% ipython --no-banner

In [1]: import numpy as np

In [2]: np.set_printoptions(suppress=True, linewidth=200)

In [3]: def tidy(a):
   ...:     return np.round(a, 2) + 0
   ...: 

In [4]: A = np.load("mat.npy")

In [5]: print(A)
[[ 0  0  0 -2 -1 -2]
 [ 0  0  0  0 -1 -2]
 [ 0  0  0 -1 -2 -1]
 [ 2  1  2  4  2  4]
 [ 0  1  2  0  2  4]
 [ 1  2  1  2  4  2]]

In [6]: q, R = np.linalg.qr(A)

In [7]: print(tidy(q.T @ q))
[[1. 0. 0. 0. 0. 0.]
 [0. 1. 0. 0. 0. 0.]
 [0. 0. 1. 0. 0. 0.]
 [0. 0. 0. 1. 0. 0.]
 [0. 0. 0. 0. 1. 0.]
 [0. 0. 0. 0. 0. 1.]]

In [8]: print(tidy(q @ R))
[[ 0.  0.  0. -2. -1. -2.]
 [ 0.  0.  0.  0. -1. -2.]
 [ 0.  0.  0. -1. -2. -1.]
 [ 2.  1.  2.  4.  2.  4.]
 [ 0.  1.  2.  0.  2.  4.]
 [ 1.  2.  1.  2.  4.  2.]]

In [9]: print(tidy(q))
[[ 0.    0.    0.    0.89 -0.36 -0.27]
 [ 0.    0.    0.    0.    0.6  -0.8 ]
 [ 0.    0.    0.    0.45  0.72  0.53]
 [-0.89  0.36 -0.27  0.    0.    0.  ]
 [ 0.   -0.6  -0.8   0.    0.    0.  ]
 [-0.45 -0.72  0.53  0.    0.    0.  ]]

In [10]: print(tidy(abs(R[0, 0])), tidy(np.linalg.norm(A[:, 0])))
2.24 2.24

In [11]: print(np.allclose(R.T @ R, A.T @ A))
True

In [12]: rng = np.random.default_rng(56)

In [13]: z = rng.permutation(6)

In [14]: out = A[:, z] * rng.choice([-1, 1], 6)

In [15]: print(out)
[[ 0  2 -1  0  2  0]
 [ 0  2 -1  0  0  0]
 [ 0  1 -2  0  1  0]
 [ 2 -4  2 -1 -4 -2]
 [ 0 -4  2 -1  0 -2]
 [ 1 -2  4 -2 -2 -1]]

In [16]: left, _, Vh = np.linalg.svd(A.T @ out)

In [17]: print(tidy(np.linalg.lstsq(A, out)[0]))
[[ 1.  0.  0.  0.  0.  0.]
 [ 0.  0.  0. -1.  0.  0.]
 [ 0.  0.  0.  0.  0. -1.]
 [ 0.  0.  0.  0. -1.  0.]
 [ 0.  0.  1.  0.  0.  0.]
 [ 0. -1.  0.  0.  0.  0.]]

In [18]: f = np.array([2, 0])

In [19]: print(np.cross(A[3, :3], A[5, :3]))
[-3  0  3]

In [20]: print(A - A[0])
[[ 0  0  0  0  0  0]
 [ 0  0  0  2  0  0]
 [ 0  0  0  1 -1  1]
 [ 2  1  2  6  3  6]
 [ 0  1  2  2  3  6]
 [ 1  2  1  4  5  4]]

In [21]: print(tidy(np.linalg.norm(A)))
10.95

In [22]: out = A / np.linalg.norm(A, axis=1, keepdims=True)

In [23]: cov = out @ out.T

In [24]: print((cov - 2 * np.eye(6)).round(6).argmax(axis=1))
[2 0 0 5 3 3]

In [25]: print(np.argwhere(np.triu(np.abs(cov) > 0.95, 1)))
[]

In [26]: print(tidy(cov))
[[ 1.    0.75  0.82 -0.89 -0.67 -0.73]
 [ 0.75  1.    0.73 -0.67 -0.89 -0.65]
 [ 0.82  0.73  1.   -0.73 -0.65 -0.89]
 [-0.89 -0.67 -0.73  1.    0.75  0.82]
 [-0.67 -0.89 -0.65  0.75  1.    0.73]
 [-0.73 -0.65 -0.89  0.82  0.73  1.  ]]

In [27]: print((np.abs(cov) > 0.9).astype(int))
[[1 0 0 0 0 0]
 [0 1 0 0 0 0]
 [0 0 1 0 0 0]
 [0 0 0 1 0 0]
 [0 0 0 0 1 0]
 [0 0 0 0 0 1]]

In [28]: F = np.array([[1.0, 0.5, 0.25, 0.12, 0.06, 0.03, 0.02],
    ...:     [0.5, 1.0, 0.5, 0.25, 0.12, 0.06, 0.03],
    ...:     [0.25, 0.5, 1.0, 0.5, 0.25, 0.12, 0.06],
    ...:     [0.12, 0.25, 0.5, 1.0, 0.5, 0.25, 0.12],
    ...:     [0.06, 0.12, 0.25, 0.5, 1.0, 0.5, 0.25],
    ...:     [0.03, 0.06, 0.12, 0.25, 0.5, 1.0, 0.5],
    ...:     [0.02, 0.03, 0.06, 0.12, 0.25, 0.5, 1.0]])

In [29]: # equal to its transpose

In [30]: cov = A.T @ A

In [31]: print(np.diag(cov))
[ 5  6  9 25 30 45]

In [32]: print(tidy(np.linalg.svd(A, compute_uv=False) ** 2))
[99.54  9.45  7.58  2.93  0.28  0.22]

In [33]: print(np.trace(cov), (A ** 2).sum())
120 120

In [34]: q, R = np.linalg.qr(F)

In [35]: print(np.allclose(R.T @ R, F.T @ F))
True

In [36]: print(tidy(q @ R))
[[1.   0.5  0.25 0.12 0.06 0.03 0.02]
 [0.5  1.   0.5  0.25 0.12 0.06 0.03]
 [0.25 0.5  1.   0.5  0.25 0.12 0.06]
 [0.12 0.25 0.5  1.   0.5  0.25 0.12]
 [0.06 0.12 0.25 0.5  1.   0.5  0.25]
 [0.03 0.06 0.12 0.25 0.5  1.   0.5 ]
 [0.02 0.03 0.06 0.12 0.25 0.5  1.  ]]

In [37]: print(tidy(q.T @ q))
[[1. 0. 0. 0. 0. 0. 0.]
 [0. 1. 0. 0. 0. 0. 0.]
 [0. 0. 1. 0. 0. 0. 0.]
 [0. 0. 0. 1. 0. 0. 0.]
 [0. 0. 0. 0. 1. 0. 0.]
 [0. 0. 0. 0. 0. 1. 0.]
 [0. 0. 0. 0. 0. 0. 1.]]

In [38]: print(tidy(np.abs(np.diag(R))))
[1.15 0.75 0.75 0.75 0.75 0.73 0.67]

In [39]: print(np.trace(q @ q.T))
7.0

In [40]: z = rng.permutation(7)

In [41]: out = F[:, z] * rng.choice([-1, 1], 7)

In [42]: print(out)
[[ 0.06  1.    0.25  0.12 -0.5  -0.03  0.02]
 [ 0.12  0.5   0.5   0.25 -1.   -0.06  0.03]
 [ 0.25  0.25  1.    0.5  -0.5  -0.12  0.06]
 [ 0.5   0.12  0.5   1.   -0.25 -0.25  0.12]
 [ 1.    0.06  0.25  0.5  -0.12 -0.5   0.25]
 [ 0.5   0.03  0.12  0.25 -0.06 -1.    0.5 ]
 [ 0.25  0.02  0.06  0.12 -0.03 -0.5   1.  ]]

In [43]: left, _, Vh = np.linalg.svd(F.T @ out)

In [44]: print(tidy(left @ Vh))
[[ 0.  1.  0.  0.  0.  0.  0.]
 [ 0.  0.  0.  0. -1.  0.  0.]
 [ 0.  0.  1.  0.  0.  0.  0.]
 [ 0.  0.  0.  1.  0.  0.  0.]
 [ 1.  0.  0.  0.  0.  0.  0.]
 [ 0.  0.  0.  0.  0. -1.  0.]
 [ 0.  0.  0.  0.  0.  0.  1.]]

In [45]: print(z)
[4 0 2 3 1 5 6]

In [46]: print(tidy(np.linalg.lstsq(F, out)[0]))
[[ 0.  1.  0.  0.  0.  0.  0.]
 [ 0.  0.  0.  0. -1.  0.  0.]
 [ 0.  0.  1.  0.  0.  0.  0.]
 [ 0.  0.  0.  1.  0.  0.  0.]
 [ 1.  0.  0.  0.  0.  0.  0.]
 [ 0.  0.  0.  0.  0. -1.  0.]
 [ 0.  0.  0.  0.  0.  0.  1.]]

In [47]: L = np.linalg.cholesky(F)

In [48]: print(np.linalg.eigvalsh(F).min() > 0)
True

In [49]: print(tidy(np.prod(np.diag(L)) ** 2), tidy(np.linalg.det(F)))
0.18 0.18

In [50]: out = F / np.sqrt((F ** 2).mean(axis=1, keepdims=True))

In [51]: print(np.linalg.matrix_rank(F - F.mean(axis=1, keepdims=True)))
6

In [52]: print(tidy(F - F.mean(axis=1, keepdims=True)))
[[ 0.72  0.22 -0.03 -0.16 -0.22 -0.25 -0.26]
 [ 0.15  0.65  0.15 -0.1  -0.23 -0.29 -0.32]
 [-0.13  0.12  0.62  0.12 -0.13 -0.26 -0.32]
 [-0.27 -0.14  0.11  0.61  0.11 -0.14 -0.27]
 [-0.32 -0.26 -0.13  0.12  0.62  0.12 -0.13]
 [-0.32 -0.29 -0.23 -0.1   0.15  0.65  0.15]
 [-0.26 -0.25 -0.22 -0.16 -0.03  0.22  0.72]]

In [53]: print(tidy(np.linalg.norm(out, axis=1)))
[2.65 2.65 2.65 2.65 2.65 2.65 2.65]

In [54]: C = np.array([[3, -1, -3, -3, -3],
    ...:     [3, -1, 2, -2, 1],
    ...:     [0, -3, -2, 0, -3],
    ...:     [2, 3, -3, 1, -2]])

In [55]: K = rng.normal(size=(10, 4)) @ C + np.array([8, 2, 8, 5, 8])

In [56]: print(tidy(K))
[[ 3.63  6.61  3.9   5.73  7.44]
 [ 8.43  0.9  10.86  6.34  9.51]
 [16.93 -3.03  2.27 -1.61  0.33]
 [11.47 -0.74  6.59  3.51  5.1 ]
 [12.11  1.54  3.77  4.4   3.31]
 [ 5.01  1.24  7.96  8.11  7.63]
 [12.08  3.22  8.24  3.78  8.01]
 [ 9.02  2.15 17.15  4.65 15.67]
 [18.82 -4.53  3.79 -5.57  1.46]
 [-3.57 -1.95 15.77  6.84 15.36]]

In [57]: out = K / np.sqrt((K ** 2).mean(axis=1, keepdims=True))

In [58]: print(tidy(np.linalg.norm(out, axis=1)))
[2.24 2.24 2.24 2.24 2.24 2.24 2.24 2.24 2.24 2.24]

In [59]: print(np.linalg.matrix_rank(K - K.mean(axis=1, keepdims=True)))
4

In [60]: print(np.linalg.matrix_rank(out) == np.linalg.matrix_rank(K))
True

In [61]: Xs = K - K.mean(axis=0)

In [62]: evecs = np.linalg.svd(Xs)[2][:4]

In [63]: out = Xs - Xs @ evecs.T @ evecs

In [64]: print(tidy(out.std(axis=0)))
[0. 0. 0. 0. 0.]

In [65]: print(np.linalg.norm(out, axis=1).round(6).argmax())
0

In [66]: print(tidy(np.diag(evecs.T @ evecs)))
[0.97 0.91 0.65 0.97 0.51]

In [67]: out = np.c_[K[:, :3] @ np.array([[3, 2, 2], [0, 0, 3], [3, 1, 2]]), np.array([2, 1, 2, 1, 0, 2, 1, 0, 0, 0])]

In [68]: print(tidy(out))
[[22.58 11.16 34.87  2.  ]
 [57.86 27.71 41.26  1.  ]
 [57.61 36.13 29.31  2.  ]
 [54.18 29.53 33.89  1.  ]
 [47.62 27.98 36.35  0.  ]
 [38.92 17.98 29.65  2.  ]
 [60.96 32.4  50.3   1.  ]
 [78.52 35.19 58.79  0.  ]
 [67.83 41.43 31.63  0.  ]
 [36.6   8.63 18.56  0.  ]]

In [69]: print(tidy(np.linalg.norm(out - K @ np.linalg.lstsq(K, out)[0], axis=0)))
[0. 0. 0. 2.]

In [70]: print(np.linalg.matrix_rank(np.c_[K, out]))
6

In [71]: M = np.loadtxt("block12.csv", delimiter=",")

In [72]: print(M)
[[ -1.58   5.58   7.2 ]
 [  1.58  -5.6   -7.19]
 [  0.38  -1.36  -1.79]
 [ -1.24   0.69   2.28]
 [  3.64  -5.63 -10.05]
 [  1.6   -2.12  -4.12]
 [  3.21  -4.2   -8.2 ]
 [ -4.41   4.89  10.49]
 [ -1.18  -9.82  -6.99]
 [  2.04   3.52   0.31]
 [  4.77   0.69  -6.08]
 [  1.61   4.88   2.11]
 [ -1.58  -4.94  -2.11]
 [  1.99   7.     3.36]
 [ -1.2    7.7    8.53]
 [ -3.6   -1.41   3.81]
 [  3.59  -2.1   -6.9 ]
 [ -1.2   -6.31  -3.94]
 [ -4.04  -0.01   5.61]
 [  1.99  -3.51  -5.92]
 [  5.19  -0.67  -7.89]
 [ -2.44  -9.08  -4.73]
 [ -1.6   -4.88  -2.09]
 [  2.03   7.01   3.4 ]
 [  5.22  -0.72  -7.88]
 [  2.39   5.6    1.63]
 [ -0.82  -7.69  -5.71]
 [ -0.79  -7.69  -5.71]
 [ -1.6   -1.39   1.02]]

In [73]: C = M[[10, 11]].astype(float)

In [74]: for _ in range(5):
    ...:     z = np.linalg.norm(M[:, None] - C, axis=-1).argmin(axis=1)
    ...:     C = np.array([M[z == j].mean(axis=0) for j in range(2)])
    ...: 

In [75]: print(z)
[1 0 0 1 0 0 0 1 0 1 0 1 0 1 1 1 0 0 1 0 0 0 0 1 0 1 0 0 1]

In [76]: print(tidy(C[1] - C[0]))
[-1.9   8.12  9.87]

In [77]: left, sig, Vh = np.linalg.svd(M)

In [78]: print(np.argmax(sig[:-1] / (sig[1:] + 1e-6)) + 1)
2

In [79]: print(tidy(sig))
[39.39 19.99  0.11]

In [80]: out = left[:, :2] @ np.diag(sig[:2]) @ Vh[:2]

In [81]: print(tidy(np.linalg.norm(M - out) / np.linalg.norm(M)))
0.0

In [82]: print(tidy(np.abs(M - out).max()))
0.03

In [83]: print(np.linalg.matrix_rank(out))
2

In [84]: print(np.linalg.matrix_rank(M, rtol=0.05))
2

In [85]: out = np.array([[-4], [-8], [-8], [-6]])

In [86]: C = np.array([[1, -1, 0, -2]])

In [87]: W0 = out @ C

In [88]: print(W0)
[[-4  4  0  8]
 [-8  8  0 16]
 [-8  8  0 16]
 [-6  6  0 12]]

In [89]: t3 = np.stack([W0, -3 * W0, W0[::-1]])

In [90]: print(np.linalg.matrix_rank(t3))
[1 1 1]

In [91]: print(tidy(np.linalg.det(t3)))
[0. 0. 0.]

In [92]: print(np.linalg.matrix_rank(t3.reshape(3, -1)))
2

In [93]: print(tidy(np.linalg.norm(t3, axis=(1, 2))))
[32.86 98.59 32.86]

In [94]: hat = np.triu(np.array([[-6, -7, 5, 5], [5, 2, -6, -8], [-8, -4, 1, 8], [-9, -8, 1, -9]]), 1) + np.eye(4)

In [95]: out = hat @ W0 @ np.linalg.inv(hat)

In [96]: print(out)
[[   -18.   -108.   -558.   3726.]
 [    88.    528.   2728. -18216.]
 [   -56.   -336.  -1736.  11592.]
 [    -6.    -36.   -186.   1242.]]

In [97]: mat = np.diag(np.array([7, -1, 8, -2]))

In [98]: print(mat)
[[ 7  0  0  0]
 [ 0 -1  0  0]
 [ 0  0  8  0]
 [ 0  0  0 -2]]

In [99]: # equal to its transpose

In [100]: f = np.array([-3, 2, 0, 0])

In [101]: out = mat + np.outer(f, np.eye(4)[0])

In [102]: print(np.linalg.matrix_rank(np.linalg.inv(out) - np.linalg.inv(mat), tol=1e-8))
1

In [103]: def softmax(z):
     ...:     e = np.exp(z - z.max(axis=-1, keepdims=True))
     ...:     return e / e.sum(axis=-1, keepdims=True)
     ...: 

In [104]: print(tidy(softmax(mat[3])))
[0.32 0.32 0.32 0.04]

In [105]: print(tidy(softmax(10 * mat[3])))
[0.33 0.33 0.33 0.  ]

In [106]: print(tidy(softmax(mat[3] + 3)))
[0.32 0.32 0.32 0.04]

In [107]: att = mat @ mat.T / np.sqrt(4)

In [108]: print(tidy(softmax(att + np.triu(np.full(att.shape, -np.inf), 1))))
[[1.   0.   0.   0.  ]
 [0.38 0.62 0.   0.  ]
 [0.   0.   1.   0.  ]
 [0.1  0.1  0.1  0.71]]

In [109]: print(softmax(att).round(6).argmax(axis=1))
[0 1 2 3]

In [110]: print(tidy(softmax(att)[3] @ mat))
[ 0.67 -0.1   0.77 -1.42]

In [111]: print(tidy(softmax(att)))
[[1.   0.   0.   0.  ]
 [0.22 0.35 0.22 0.22]
 [0.   0.   1.   0.  ]
 [0.1  0.1  0.1  0.71]]
